$ python3 -q
>>> import numpy as np
>>> import numpy.linalg as la
>>> np.set_printoptions(suppress=True, linewidth=120)
>>> F = np.loadtxt("mat.csv", delimiter=",")
>>> F
array([[ 1.,  0.,  2.,  3., -3.,  1.,  2.,  0., -3., -1., -1., -1., -1., -2.],
       [-3.,  0.,  0.,  2.,  2.,  1.,  2.,  1.,  0.,  0.,  0., -1., -2.,  0.],
       [-1.,  1.,  3.,  3.,  1.,  2., -1.,  0.,  2.,  1.,  2.,  2.,  3.,  3.],
       [-2.,  2.,  3.,  3.,  1.,  3.,  2., -1., -1.,  3., -1., -2., -1.,  3.],
       [-1.,  2., -3.,  2.,  0.,  3.,  1., -1., -2.,  1.,  0.,  3.,  1., -1.],
       [ 3.,  1.,  3.,  1.,  2.,  1.,  2., -1., -3.,  0.,  3.,  2., -3., -2.],
       [-2., -3., -3.,  2., -3.,  1., -1., -2., -3., -1.,  3.,  1.,  0.,  3.],
       [ 3.,  0.,  0., -3.,  3.,  2.,  2.,  0.,  3., -2., -2.,  0., -1.,  3.],
       [ 2., -3.,  1.,  2., -2., -2.,  0., -3., -3.,  0.,  1., -2., -3., -1.],
       [ 2.,  2.,  1.,  1.,  0.,  0.,  0.,  2., -1., -2., -3., -2.,  3.,  3.],
       [ 2.,  2., -1.,  3.,  2.,  0., -1.,  2.,  1.,  3.,  3.,  0.,  0.,  0.],
       [ 1., -1., -1.,  3., -2.,  3., -2.,  0., -2., -3.,  3., -1.,  3., -2.],
       [ 3., -3., -3.,  1.,  1.,  2.,  3.,  0.,  0.,  2.,  3., -1., -1., -3.],
       [ 2.,  2.,  3.,  3.,  1., -3., -1., -1.,  1.,  1., -3., -3.,  1.,  2.]])
>>> left, sig, Vt = la.svd(F, full_matrices=False)
>>> np.allclose(left * sig @ Vt, F)
True
>>> np.round(np.sqrt((sig ** 2).sum()), 2), round(float(la.norm(F)), 2)
(np.float64(28.05), 28.05)
>>> print(np.round(np.cumsum(sig ** 2) / np.sum(sig ** 2), 2))
[0.23 0.4  0.53 0.67 0.75 0.82 0.88 0.93 0.96 0.98 0.99 1.   1.   1.  ]
>>> print(left.shape, sig.shape, Vt.shape)
(14, 14) (14,) (14, 14)
>>> rng = np.random.default_rng(1012)
>>> labels = rng.permutation(14)
>>> labels
array([ 4,  2,  5, 11,  1,  3,  6, 13,  7, 10,  0, 12,  9,  8])
>>> A2 = F[labels][:, labels]
>>> np.allclose(A2, F)
False
>>> print(np.trace(A2))
5.0
>>> np.diag(A2)
array([ 0.,  3.,  1., -1.,  0.,  3., -1.,  2.,  0.,  3.,  1., -1., -2., -3.])
>>> W0 = np.load("m.npy")
>>> W0
array([[-2,  2,  3, -2,  2],
       [ 2, -2,  2,  3, -2],
       [ 3,  2, -2,  2,  3],
       [-2,  3,  2, -2,  2],
       [ 2, -2,  3,  2, -2]])
>>> A2 = la.inv(W0)
>>> np.round(la.cond(W0), 2)
np.float64(18.2)
>>> print(np.round(la.inv(A2), 2))
[[-2.  2.  3. -2.  2.]
 [ 2. -2.  2.  3. -2.]
 [ 3.  2. -2.  2.  3.]
 [-2.  3.  2. -2.  2.]
 [ 2. -2.  3.  2. -2.]]
>>> np.round(la.slogdet(W0)[0], 2)
np.float64(-1.0)
>>> (np.abs(A2) > 1e-9).astype(int)
array([[1, 1, 1, 1, 1],
       [1, 0, 0, 1, 1],
       [1, 0, 0, 0, 1],
       [1, 1, 0, 0, 1],
       [1, 1, 1, 1, 1]])
>>> A2.round(2) + 0
array([[-0.35, -0.83,  0.17,  0.17,  0.9 ],
       [-0.83,  0.  ,  0.  ,  1.  ,  0.17],
       [ 0.17,  0.  ,  0.  ,  0.  ,  0.17],
       [ 0.17,  1.  ,  0.  ,  0.  , -0.83],
       [ 0.9 ,  0.17,  0.17, -0.83, -0.35]])
>>> t = np.radians(90)
>>> r_ = np.eye(5)
>>> r_[0, 0] = r_[3, 3] = np.cos(t)
>>> r_[0, 3], r_[3, 0] = -np.sin(t), np.sin(t)
>>> r_.round(2) + 0
array([[ 0.,  0.,  0., -1.,  0.],
       [ 0.,  1.,  0.,  0.,  0.],
       [ 0.,  0.,  1.,  0.,  0.],
       [ 1.,  0.,  0.,  0.,  0.],
       [ 0.,  0.,  0.,  0.,  1.]])
>>> A2 = W0 @ r_.T
>>> np.allclose(la.norm(W0, axis=1), la.norm(A2, axis=1))
True
>>> print(np.round(la.svd(W0, compute_uv=False), 2), np.round(la.svd(A2, compute_uv=False), 2))
[8.53 6.09 4.42 0.67 0.47] [8.53 6.09 4.42 0.67 0.47]
>>> np.abs(A2 - W0).max(axis=0)
array([5., 0., 0., 1., 0.])
>>> np.allclose(W0 @ W0.T, A2 @ A2.T)
True
>>> A2.round(2)
array([[ 2.,  2.,  3., -2.,  2.],
       [-3., -2.,  2.,  2., -2.],
       [-2.,  2., -2.,  3.,  3.],
       [ 2.,  3.,  2., -2.,  2.],
       [-2., -2.,  3.,  2., -2.]])
>>> round(la.norm(A2, 2), 2)
np.float64(8.53)
>>> np.round(la.norm(A2, 1), 2), round(float(la.norm(A2, np.inf)), 2)
(np.float64(12.0), 12.0)
>>> round(la.norm(A2[1] - A2[3]), 2)
np.float64(9.06)
>>> W1 = np.array([[2, 1, -1, -1],
...     [1, 2, 1, 2],
...     [0, -1, -2, 0],
...     [2, -1, 1, 1],
...     [-2, 0, 0, 0]])
>>> beta = np.array([5, -2, 2, 5])
>>> act = np.maximum(W0 @ W1 + beta, 0)
>>> print((act > 0).astype(int))
[[0 0 0 1]
 [1 0 0 1]
 [1 1 1 1]
 [0 1 1 1]
 [1 0 0 1]]
>>> la.matrix_rank(act)
np.int64(4)
>>> Z = np.array([[0, -3, 3], [-2, -2, 3], [-2, 3, 2], [1, -3, 1]])
>>> (act @ Z).round(6).argmax(axis=1)
array([0, 2, 2, 2, 2])
>>> feats = np.load("arr.npy")
>>> feats.round(2)
array([[  6.34,   4.43,   0.83,  -3.91,  -5.  ,  -9.25, -10.74,  -1.85, -12.52],
       [  6.08,   4.54,   0.55,  -0.49,  -7.71,  -7.74, -10.9 ,  -6.43, -14.15],
       [  8.77,   6.79,   3.3 ,  -0.64,  -7.59,  -7.56,  -5.91,  -6.05,  -8.18],
       [  9.77,   7.41,   1.78,  -1.55,  -9.02,  -9.09,  -6.82,  -5.56,  -8.52],
       [  5.64,   4.54,  -1.06,  -5.41,  -7.52, -11.01, -12.52,  -3.42, -13.09],
       [  2.77,   3.46,   3.67,  -3.51,  -4.78,  -7.15,  -8.88,  -6.32, -10.05],
       [  7.66,   5.85,   6.32,  -1.42,  -3.03,  -5.98,  -3.83,  -3.24,  -6.1 ],
       [  5.74,   5.  ,   2.47,  -5.4 ,  -5.21,  -9.46,  -8.53,  -3.  ,  -8.71],
       [ 12.54,   7.91,   5.79,   2.32,  -4.28,  -5.4 ,  -2.3 ,  -2.25,  -6.82],
       [  3.73,   4.15,  -0.61,  -4.42,  -9.25, -10.09, -12.46,  -7.58, -12.97],
       [ 10.44,   7.15,   7.35,   0.64,  -2.75,  -5.08,  -1.5 ,  -2.38,  -4.9 ],
       [  8.28,   6.74,   4.69,  -3.41,  -5.39,  -8.23,  -4.57,  -3.61,  -5.28],
       [  8.37,   6.74,   3.96,  -2.22,  -6.59,  -8.  ,  -5.3 ,  -4.95,  -6.64],
       [  9.94,   6.99,   6.59,   0.42,  -3.68,  -5.49,  -2.41,  -3.25,  -5.6 ],
       [  6.61,   4.86,   2.44,  -3.46,  -4.5 ,  -8.44,  -8.7 ,  -2.31, -10.42],
       [  9.69,   6.42,  11.62,  -1.79,   3.8 ,  -3.8 ,   2.04,   2.88,  -0.49],
       [ 11.38,   7.94,   6.55,   0.49,  -4.43,  -5.95,  -1.51,  -3.04,  -4.51],
       [ 12.49,   8.  ,   8.64,   0.75,  -1.  ,  -4.81,   0.64,   0.29,  -2.99],
       [  8.44,   6.29,   2.91,  -0.16,  -7.22,  -7.27,  -6.8 ,  -5.8 ,  -9.65],
       [ 10.65,   6.81,   4.22,  -1.65,  -3.41,  -7.62,  -4.97,   0.05,  -7.66],
       [  6.24,   5.21,   3.05,  -1.68,  -6.39,  -7.42,  -7.74,  -5.94,  -9.82],
       [ 13.79,   8.47,  11.96,   1.93,   2.27,  -2.79,   4.43,   2.37,   0.04],
       [  1.04,   2.65,   4.85,  -3.61,  -3.72,  -6.2 ,  -8.5 ,  -7.13,  -9.57],
       [ 14.01,   7.62,  12.39,   2.48,   5.3 ,  -1.88,   4.02,   5.57,  -1.6 ],
       [  5.25,   4.98,   2.33,  -4.81,  -6.35,  -9.23,  -8.69,  -4.85,  -8.92],
       [  9.53,   7.09,   4.08,  -1.99,  -5.89,  -8.  ,  -4.83,  -3.46,  -6.51]])
>>> # null space of dimension 4
>>> A2 = feats / np.sqrt((feats ** 2).mean(axis=1, keepdims=True))
>>> np.round(la.norm(A2, axis=1), 2)
array([3., 3., 3., 3., 3., 3., 3., 3., 3., 3., 3., 3., 3., 3., 3., 3., 3., 3., 3., 3., 3., 3., 3., 3., 3., 3.])
>>> la.matrix_rank(feats - feats.mean(axis=1, keepdims=True))
np.int64(5)
>>> A2[24].round(2)
array([ 0.8 ,  0.76,  0.36, -0.74, -0.97, -1.41, -1.33, -0.74, -1.36])
